$ python -q
>>> import numpy as np
>>> from numpy import linalg as LA
>>> np.set_printoptions(precision=3, suppress=True, linewidth=100, legacy="1.25")
>>> M = np.load("test7.npy")
>>> print(M)
[[16 -8  0]
 [-8 14 -2]
 [ 0 -2  2]]
>>> L = LA.cholesky(M)
>>> print(L)
[[ 4.     0.     0.   ]
 [-2.     3.162  0.   ]
 [ 0.    -0.632  1.265]]
>>> print(L @ L.T)
[[16. -8.  0.]
 [-8. 14. -2.]
 [ 0. -2.  2.]]
>>> print(np.round(LA.det(M[::-1]), 3))
-256.0
>>> print(np.poly(M))
[   1.  -32.  216. -256.]
>>> print(np.kron(np.eye(2, dtype=int), M))
[[16 -8  0  0  0  0]
 [-8 14 -2  0  0  0]
 [ 0 -2  2  0  0  0]
 [ 0  0  0 16 -8  0]
 [ 0  0  0 -8 14 -2]
 [ 0  0  0  0 -2  2]]
>>> vec = np.array([3, 5, 2])
>>> y = M @ vec
>>> print(y)
[ 8 42 -6]
>>> print(LA.solve(M, -1 * y))
[-3. -5. -2.]
>>> print(LA.solve(M, M[:, 0]))
[1. 0. 0.]
>>> print(np.round(LA.solve(M.T, M[1]), 3) + 0)
[0. 1. 0.]
>>> print(LA.solve(M, y + M[:, 1]))
[3. 6. 2.]
>>> data = np.loadtxt("layer4.csv", delimiter=",")
>>> print(data)
[[-2. -1.  2.]
 [ 0.  1.  1.]
 [-2.  3. -1.]
 [-3.  5.  0.]
 [-3.  6.  0.]
 [-3.  6.  1.]
 [-1.  5.  0.]
 [ 0.  4. -1.]
 [-1.  5. -2.]
 [ 0.  3. -4.]
 [-2.  3. -3.]
 [-4.  5. -3.]
 [-4.  3. -2.]
 [-4.  2. -4.]
 [-6.  3. -6.]
 [-8.  1. -4.]
 [-6.  2. -3.]
 [-5.  4. -5.]
 [-3.  5. -7.]
 [-5.  6. -9.]
 [-5.  5. -7.]
 [-3.  7. -7.]
 [-1.  7. -7.]
 [-3.  8. -7.]]
>>> r0 = np.array([-2, 1, -2])
>>> print(np.convolve(data[3], r0))
[  6. -13.  11. -10.   0.]
>>> print(np.cross(data[3, :3], data[11, :3]))
[-15.  -9.   5.]
>>> G = np.cov(data, rowvar=False)
>>> print(np.argwhere(np.triu(np.abs(np.corrcoef(data.T)) > 0.8, 1)))
[]
>>> print(np.polyfit(data[:, 0], data[:, 2], 1))
[ 0.596 -1.412]
>>> print(LA.eigvalsh(G)[::-1])
[11.806  4.982  2.002]
>>> Ac = data - data.mean(axis=0)
>>> V = LA.svd(Ac)[2][:1]
>>> out = Ac - Ac @ V.T @ V
>>> print(round(LA.norm(out) / LA.norm(Ac), 3))
0.61
>>> basis = data[[16, 12]].astype(float)
>>> for _ in range(5):
...     z = LA.norm(data[:, None] - basis, axis=-1).argmin(axis=1)
...     basis = np.array([data[z == j].mean(axis=0) for j in range(2)])
... 
>>> print(z)
[1 1 1 1 1 1 1 1 1 1 1 0 1 0 0 0 0 0 0 0 0 0 0 0]
>>> print(np.bincount(z))
[12 12]
>>> print(np.abs(basis[1] - basis[0]).argmax())
2
>>> hat = data @ LA.solve(data.T @ data, data.T)
>>> print(np.allclose(hat @ hat, hat))
True
>>> print(np.round(LA.eigvalsh(hat), 3) + 0)
[0. 0. 0. 0. 0. 0. 0. 0. 0. 0. 0. 0. 0. 0. 0. 0. 0. 0. 0. 0. 0. 1. 1. 1.]
>>> print(LA.matrix_rank(np.eye(24) - hat))
21
>>> print(np.trace(hat))
3.0
>>> m1 = np.load("x.npy")
>>> print(m1)
[[ 3 -2  3]
 [ 3  3 -2]
 [-2  3  3]]
>>> print(np.sort(np.abs(np.fft.fft(m1[0]))), np.sort(LA.svd(m1, compute_uv=False)))
[4. 5. 5.] [4. 5. 5.]
>>> print(m1 @ np.ones(3))
[4. 4. 4.]
>>> print(np.allclose(m1 @ m1.T, m1.T @ m1))
True
>>> print(np.fft.fft(m1[0]))
[4. +0.j   2.5+4.33j 2.5-4.33j]
>>> hat = np.triu(np.array([[-2, 1, 2], [-3, -2, 3], [2, -1, 3]]), 1) + np.eye(3)
>>> out = hat @ m1 @ LA.inv(hat)
>>> print(np.poly(out))
[   1.   -9.   45. -100.]
>>> print(LA.matrix_rank(out))
3
